% python3 -q
>>> import numpy as np
>>> np.set_printoptions(precision=1, suppress=True, linewidth=140, sign=" ")
>>> Y = np.array([[1, -3, 4, -3], [5, -2, 1, -4], [-1, 1, 1, -1], [4, 5, 0, -1]])
>>> C = np.array([[-5, 2, 5, 1, 0],
...     [-5, -1, 3, 0, 3],
...     [-4, -1, 5, 4, -4],
...     [-1, -1, -4, 2, 3],
...     [2, 1, 1, 1, -3]])
>>> M = np.block([[Y, np.array([[-3, 8, -2, -8, -2],
...     [-5, -4, -2, -3, -1],
...     [3, 6, 9, -8, 7],
...     [-9, -2, -4, -7, -8]])], [np.zeros((5, 4)), C]])
>>> print(M)
[[ 1. -3.  4. -3. -3.  8. -2. -8. -2.]
 [ 5. -2.  1. -4. -5. -4. -2. -3. -1.]
 [-1.  1.  1. -1.  3.  6.  9. -8.  7.]
 [ 4.  5.  0. -1. -9. -2. -4. -7. -8.]
 [ 0.  0.  0.  0. -5.  2.  5.  1.  0.]
 [ 0.  0.  0.  0. -5. -1.  3.  0.  3.]
 [ 0.  0.  0.  0. -4. -1.  5.  4. -4.]
 [ 0.  0.  0.  0. -1. -1. -4.  2.  3.]
 [ 0.  0.  0.  0.  2.  1.  1.  1. -3.]]
>>> print(np.linalg.cond(M) > 100)
True
>>> print(np.argsort(-np.linalg.norm(M, axis=0).round(6), kind="stable")[:3])
[ 7  4  6]
>>> print([round(float(x), 1) for x in np.linalg.svd(M, compute_uv=False)[:3]])
[19.4, 17.5, 12.1]
>>> print(np.round(np.abs(np.linalg.svd(M)[2][-1]), 1) + 0)
[ 0.5  0.   0.6  0.6  0.1  0.   0.   0.   0.1]
>>> left, sv, Vt = np.linalg.svd(M)
>>> print(sv)
[ 19.4  17.5  12.1   8.8   7.5   5.5   1.3   0.7   0.1]
>>> Y = left[:, :8] @ np.diag(sv[:8]) @ Vt[:8]
>>> print(np.linalg.matrix_rank(M, rtol=0.05))
7
>>> print(np.linalg.matrix_rank(Y))
8
>>> m1 = np.loadtxt("out5.csv", delimiter=",")
>>> print(m1.round(1) + 0)
[[ 0.2 -0.1  0.4  0.   0.   0. ]
 [-0.1  1.   0.  -0.1  0.   0. ]
 [ 0.4  0.   0.8  0.   0.   0. ]
 [ 0.  -0.1  0.   0.1 -0.2  0.2]
 [ 0.   0.   0.  -0.2  1.   0. ]
 [ 0.   0.   0.   0.2  0.   0.9]]
>>> # looks like rank 4
>>> rng = np.random.default_rng(50107)
>>> labels = rng.permutation(6)
>>> print(labels)
[ 0  3  4  2  1  5]
>>> Y = m1[labels][:, labels]
>>> print(np.allclose(Y, m1))
False
>>> print(np.sort(np.abs(np.linalg.eigvals(Y))))
[ 0.  0.  1.  1.  1.  1.]
>>> print(Y.round(1) + 0)
[[ 0.2  0.   0.   0.4 -0.1  0. ]
 [ 0.   0.1 -0.2  0.  -0.1  0.2]
 [ 0.  -0.2  1.   0.   0.   0. ]
 [ 0.4  0.   0.   0.8  0.   0. ]
 [-0.1 -0.1  0.   0.   1.   0. ]
 [ 0.   0.2  0.   0.   0.   0.9]]
>>> evals, evecs = np.linalg.eigh(m1)
>>> vec = np.array([-1, -3, 2, 2, -3, -3])
>>> print(np.round(evecs * np.maximum(evals, 0) @ evecs.T, 1) + 0)
[[ 0.2 -0.1  0.4  0.   0.   0. ]
 [-0.1  1.   0.  -0.1  0.   0. ]
 [ 0.4  0.   0.8  0.   0.   0. ]
 [ 0.  -0.1  0.   0.1 -0.2  0.2]
 [ 0.   0.   0.  -0.2  1.   0. ]
 [ 0.   0.   0.   0.2  0.   0.9]]
>>> print(round(float(np.abs(m1).sum(axis=1).max()), 1), round(np.abs(evals).max(), 1))
1.3 1.0
>>> left, sv, Vt = np.linalg.svd(m1)
>>> print(np.argmax(sv[:-1] / (sv[1:] + 1e-6)) + 1)
4
>>> print(sv.round(1) + 0)
[ 1.  1.  1.  1.  0.  0.]
>>> Y = left[:, :4] @ np.diag(sv[:4]) @ Vt[:4]
>>> print(np.round(np.linalg.norm(m1 - Y) / np.linalg.norm(m1), 1))
0.0
>>> print(Y.round(1) + 0)
[[ 0.2 -0.1  0.4  0.   0.   0. ]
 [-0.1  1.   0.  -0.1  0.   0. ]
 [ 0.4  0.   0.8  0.   0.   0. ]
 [ 0.  -0.1  0.   0.1 -0.2  0.2]
 [ 0.   0.   0.  -0.2  1.   0. ]
 [ 0.   0.   0.   0.2  0.   0.9]]
>>> print(np.linalg.matrix_rank(m1, rtol=0.05))
4
>>> print(np.linalg.matrix_rank(Y))
4
>>> C = np.array([[2, 2, -1, 0, 0], [0, 0, 0, 2, 1], [1, 2, 2, -1, 2]])
>>> E = np.repeat(C, 21 // 3, axis=0)
>>> E = E + 0.3 * rng.normal(size=E.shape)
>>> print(E.round(1) + 0)
[[ 1.6  2.  -0.7  0.1  0.1]
 [ 1.7  1.6 -0.8 -0.1 -0.5]
 [ 2.   2.  -0.7 -0.1  0.2]
 [ 2.4  1.6 -0.9  0.3  0.4]
 [ 1.6  1.9 -1.2 -0.3  0.2]
 [ 2.1  2.2 -1.2  0.1  0.1]
 [ 1.6  2.2 -0.9  0.5 -0.3]
 [-0.2  0.4 -0.2  1.8  0.7]
 [-0.8 -0.1 -0.1  2.2  0.8]
 [-0.3  0.5  0.4  1.7  0.5]
 [ 0.  -0.2 -0.2  1.9  0.5]
 [ 0.2 -0.2 -0.2  2.4  0.9]
 [-0.3 -0.7 -0.1  1.5  1.3]
 [ 0.5 -0.1 -0.1  2.1  1.1]
 [ 1.3  1.8  2.  -1.2  1.9]
 [ 1.2  2.2  2.  -0.5  2.3]
 [ 0.9  1.7  2.3 -1.9  1.1]
 [ 1.   1.8  2.2 -1.4  2.4]
 [ 0.7  2.   2.  -1.3  1.6]
 [ 0.5  2.6  2.1 -1.5  2.6]
 [ 1.   1.9  1.7 -1.1  2.5]]
>>> cov = np.cov(E, rowvar=False)
>>> print(cov)
[[ 0.8  0.7 -0.2 -0.7 -0.2]
 [ 0.7  1.1  0.3 -1.2  0.1]
 [-0.2  0.3  1.7 -1.1  1.1]
 [-0.7 -1.2 -1.1  1.9 -0.6]
 [-0.2  0.1  1.1 -0.6  0.9]]
>>> print(np.argwhere(np.triu(np.abs(np.corrcoef(E.T)) > 0.8, 1)))
[[ 1  3]
 [ 2  4]]
>>> print(np.median(E, axis=0))
[ 1.   1.8 -0.1  0.1  0.8]
>>> print(np.polyfit(E[:, 0], E[:, 2], 1))
[-0.3  0.6]
>>> print(np.corrcoef(E.T))
[[ 1.   0.7 -0.2 -0.5 -0.3]
 [ 0.7  1.   0.3 -0.8  0.1]
 [-0.2  0.3  1.  -0.6  0.9]
 [-0.5 -0.8 -0.6  1.  -0.4]
 [-0.3  0.1  0.9 -0.4  1. ]]
>>> print(np.argsort(-E.std(axis=0).round(6), kind="stable"))
[ 3  2  1  4  0]
>>> print(cov.shape)
(5, 5)
>>> print(np.linalg.eigvalsh(cov)[::-1])
[ 3.9  2.   0.2  0.1  0.1]
>>> vec = np.array([5, 5, 0, 1, 1])
>>> y = E @ vec
>>> print(np.round(np.linalg.pinv(E) @ E, 1) + 0)
[[ 1.  0.  0.  0.  0.]
 [ 0.  1.  0.  0.  0.]
 [ 0.  0.  1.  0.  0.]
 [ 0.  0.  0.  1.  0.]
 [ 0.  0.  0.  0.  1.]]
>>> print(np.round(np.linalg.lstsq(E, y)[0], 1) + 0)
[ 5.  5.  0.  1.  1.]
>>> print(np.round(np.linalg.solve(E.T @ E, E.T @ y), 1) + 0)
[ 5.  5.  0.  1.  1.]
>>> y = y + 0.1 * rng.normal(size=21)
>>> print(y)
[18.3 15.6 20.3 21.  17.4 21.7 19.3  3.7 -1.6  3.3  1.5  3.3 -1.9  5.1 16.4 18.6 11.9 14.9 14.1 16.8 15.7]
>>> b, *_ = np.linalg.lstsq(E, y)
>>> print([round(float(np.linalg.norm(np.linalg.solve(E.T @ E + lam * np.eye(5), E.T @ y))), 2) for lam in (0, 1, 10, 100)])
[7.18, 7.02, 6.24, 3.24]
>>> print(round(float(np.linalg.norm(y - E @ b)), 1))
0.4
